$ python -q
>>> import numpy as np
>>> np.set_printoptions(suppress=True, linewidth=160)
>>> E = np.load("mat.npy")
>>> print(E)
[[  1.528   15.3603   3.1742]
 [  1.5044  14.3848   4.3613]
 [  2.5228  13.7928   3.5042]
 [  3.5754  13.5039   3.0869]
 [  0.3935  12.0196   3.2339]
 [-10.4816  -5.2099 -12.1615]
 [  0.6214  12.3817   2.3489]
 [  1.2566  12.1399   3.1029]
 [-11.6834  -4.2818 -10.7697]
 [-13.5833  -4.121   -9.2392]
 [-13.5056  -6.6031 -11.2725]
 [  2.226   14.1493   3.8181]
 [-12.8248  -5.7581 -12.1563]
 [  2.2918  13.8821   3.6571]
 [  1.3571  12.6228   1.1903]
 [  1.8279  14.6116   3.6651]
 [-12.4471  -4.2702 -12.0884]]
>>> hat = E @ np.linalg.solve(E.T @ E, E.T)
>>> print(round(np.trace(hat), 4))
3.0
>>> print(np.round(hat @ E[:, 1], 4))
[15.3603 14.3848 13.7928 13.5039 12.0196 -5.2099 12.3817 12.1399 -4.2818 -4.121  -6.6031 14.1493 -5.7581 13.8821 12.6228 14.6116 -4.2702]
>>> print(np.round(np.linalg.eigvalsh(hat), 4) + 0)
[0. 0. 0. 0. 0. 0. 0. 0. 0. 0. 0. 0. 0. 0. 1. 1. 1.]
>>> print(np.allclose(hat @ hat, hat))
True
>>> print(round(np.linalg.norm(E, 1), 4), np.round(np.linalg.norm(E, np.inf), 4))
179.0929 31.3812
>>> print(np.linalg.norm(E, axis=1).argmax())
10
>>> other = np.array([[3, 1], [3, 0], [2, 0]])
>>> other @ E
Traceback (most recent call last):
  File "<python-input-12>", line 1, in <module>
    other @ E
    ~~~~~~^~~
ValueError: matmul: Input operand 1 has a mismatch in its core dimension 0, with gufunc signature (n?,k),(k,m?)->(n?,m?) (size 17 is different from 2)
>>> print(np.linalg.matrix_rank(E @ other))
2
>>> print(np.round(np.einsum("ij->j", E), 4))
[-55.4209 118.6047 -32.5447]
>>> print(np.linalg.matrix_rank(np.vstack([E, other.T])))
3
>>> F = np.array([[-1.3, 0.9, -1.0],
...     [0.8, -0.3, -0.3],
...     [1.4, -3.0, -0.9],
...     [-1.6, 0.1, -0.8],
...     [1.5, 2.5, 0.7],
...     [-0.7, 0.5, -0.4],
...     [3.0, 0.5, -1.0],
...     [-1.2, -0.1, 0.7],
...     [1.3, 1.0, 0.6],
...     [-0.7, 1.9, 0.5],
...     [-1.3, -0.6, 0.3],
...     [-0.6, 0.8, -0.4],
...     [0.0, 0.4, 0.4],
...     [0.1, 0.5, -1.1],
...     [-1.0, 0.9, -0.5],
...     [-0.4, 0.1, 0.4],
...     [-0.3, -2.4, -0.1],
...     [1.0, -1.5, -1.5],
...     [0.5, 0.9, 0.4],
...     [0.8, 1.6, 1.2],
...     [0.2, -0.4, 1.0],
...     [-1.7, -1.2, 3.0],
...     [0.0, 0.5, 0.5]])
>>> rng = np.random.default_rng(231364)
>>> F[:, 1] = -2 * F[:, 2] + 0.05 * rng.normal(size=23)
>>> print(F.round(4))
[[-1.3     1.9461 -1.    ]
 [ 0.8     0.6189 -0.3   ]
 [ 1.4     1.8475 -0.9   ]
 [-1.6     1.6361 -0.8   ]
 [ 1.5    -1.3519  0.7   ]
 [-0.7     0.7601 -0.4   ]
 [ 3.      2.0192 -1.    ]
 [-1.2    -1.3905  0.7   ]
 [ 1.3    -1.2502  0.6   ]
 [-0.7    -0.9945  0.5   ]
 [-1.3    -0.6082  0.3   ]
 [-0.6     0.8283 -0.4   ]
 [ 0.     -0.7716  0.4   ]
 [ 0.1     2.2163 -1.1   ]
 [-1.      1.0356 -0.5   ]
 [-0.4    -0.8035  0.4   ]
 [-0.3     0.08   -0.1   ]
 [ 1.      2.9299 -1.5   ]
 [ 0.5    -0.8212  0.4   ]
 [ 0.8    -2.3671  1.2   ]
 [ 0.2    -1.924   1.    ]
 [-1.7    -6.0371  3.    ]
 [ 0.     -1.035   0.5   ]]
>>> lab = rng.permutation(3)
>>> other = F[:, lab] * rng.choice([-1, 1], 3)
>>> print(other.round(4))
[[-1.3    -1.9461  1.    ]
 [ 0.8    -0.6189  0.3   ]
 [ 1.4    -1.8475  0.9   ]
 [-1.6    -1.6361  0.8   ]
 [ 1.5     1.3519 -0.7   ]
 [-0.7    -0.7601  0.4   ]
 [ 3.     -2.0192  1.    ]
 [-1.2     1.3905 -0.7   ]
 [ 1.3     1.2502 -0.6   ]
 [-0.7     0.9945 -0.5   ]
 [-1.3     0.6082 -0.3   ]
 [-0.6    -0.8283  0.4   ]
 [ 0.      0.7716 -0.4   ]
 [ 0.1    -2.2163  1.1   ]
 [-1.     -1.0356  0.5   ]
 [-0.4     0.8035 -0.4   ]
 [-0.3    -0.08    0.1   ]
 [ 1.     -2.9299  1.5   ]
 [ 0.5     0.8212 -0.4   ]
 [ 0.8     2.3671 -1.2   ]
 [ 0.2     1.924  -1.    ]
 [-1.7     6.0371 -3.    ]
 [ 0.      1.035  -0.5   ]]
>>> left, _, VT = np.linalg.svd(F.T @ other)
>>> print(np.round(left @ VT, 4) + 0)
[[ 1.  0.  0.]
 [ 0. -1.  0.]
 [ 0.  0. -1.]]
>>> print(lab)
[0 1 2]
>>> Xc = (F - F.mean(axis=0)) / F.std(axis=0)
>>> print(np.argwhere(np.abs(Xc) > 2))
[[ 6  0]
 [21  1]
 [21  2]]
>>> beta = np.linalg.lstsq(np.delete(Xc, 1, axis=1), Xc[:, 1])[0]
>>> print(np.abs(beta).argmax())
1
>>> print(beta.round(4))
[ 0.0043 -0.9987]
>>> D = np.linalg.norm(F[:, None] - F[None], axis=-1)
>>> print(D.mean(axis=1).argmax())
21
>>> print(D[:5, :5].round(4))
[[0.     2.581  2.7036 0.4755 4.6483]
 [2.581  0.     1.4931 2.6542 2.3182]
 [2.7036 1.4931 0.     3.0091 3.5786]
 [0.4755 2.6542 3.0091 0.     4.5594]
 [4.6483 2.3182 3.5786 4.5594 0.    ]]
>>> print(np.flatnonzero(D[2] < D.mean() / 2))
[ 2 13 17]
>>> print(D.shape)
(23, 23)
>>> other = np.array([[1, 1, 2], [2, 3, 3], [1, 2, 0]])
>>> J = np.tril(other)
>>> print(J)
[[1 0 0]
 [2 3 0]
 [1 2 0]]
>>> x0 = np.array([-1, 3, -1])
>>> print((J * x0).sum(axis=1))
[-1  7  5]
>>> print(np.linalg.norm(J @ x0) <= np.linalg.norm(J, 2) * np.linalg.norm(x0) + 1e-9)
True
>>> hat = np.triu(np.array([[0, -5, -5], [2, 2, 2], [1, -2, 3]]), 1) + np.eye(3)
>>> other = hat @ J @ np.linalg.inv(hat)
>>> print(np.trace(other), np.trace(J))
4.0 4
>>> print(np.round(np.poly(other), 4) + 0)
[ 1. -4.  3.  0.]
>>> m1 = np.array([[2, 2, 0], [0, -1, 0], [0, 0, 0]])
>>> print(m1)
[[ 2  2  0]
 [ 0 -1  0]
 [ 0  0  0]]
>>> left, sigma, VT = np.linalg.svd(m1)
>>> vecs = VT[:(sigma > 1e-8).sum()]
>>> x0 = m1[2] + 4 * m1[0] + rng.integers(2) * np.eye(3)[2]
>>> print(x0)
[8. 8. 1.]
>>> print(np.round(np.diag(vecs.T @ vecs), 4))
[1. 1. 0.]
>>> print(np.round(vecs.T @ vecs, 4) + 0)
[[1. 0. 0.]
 [0. 1. 0.]
 [0. 0. 0.]]
>>> print(np.poly(m1))
[ 1. -1. -2.  0.]
>>> print(np.round(np.linalg.eigvals(m1), 4))
[ 2. -1.  0.]
>>> other = m1 + rng.integers(-2, 3, (3, 2)) @ rng.integers(-2, 3, (2, 3))
>>> print(other)
[[ 0  3  4]
 [-2  1  4]
 [-4  2  8]]
>>> print(other - m1)
[[-2  1  4]
 [-2  2  4]
 [-4  2  8]]
>>> print(np.abs(other - m1).sum(axis=1))
[ 7  8 14]
>>> try:
...     np.linalg.inv(m1)
... except np.linalg.LinAlgError as e:
...     print(e)
... 
Singular matrix
>>> print(round(np.trace(np.linalg.pinv(m1) @ m1), 4))
2.0
>>> print(np.unique(m1.round(6), axis=0).shape)
(3, 3)
>>> print(np.linalg.lstsq(m1[:-1].T, m1[-1])[2])
2
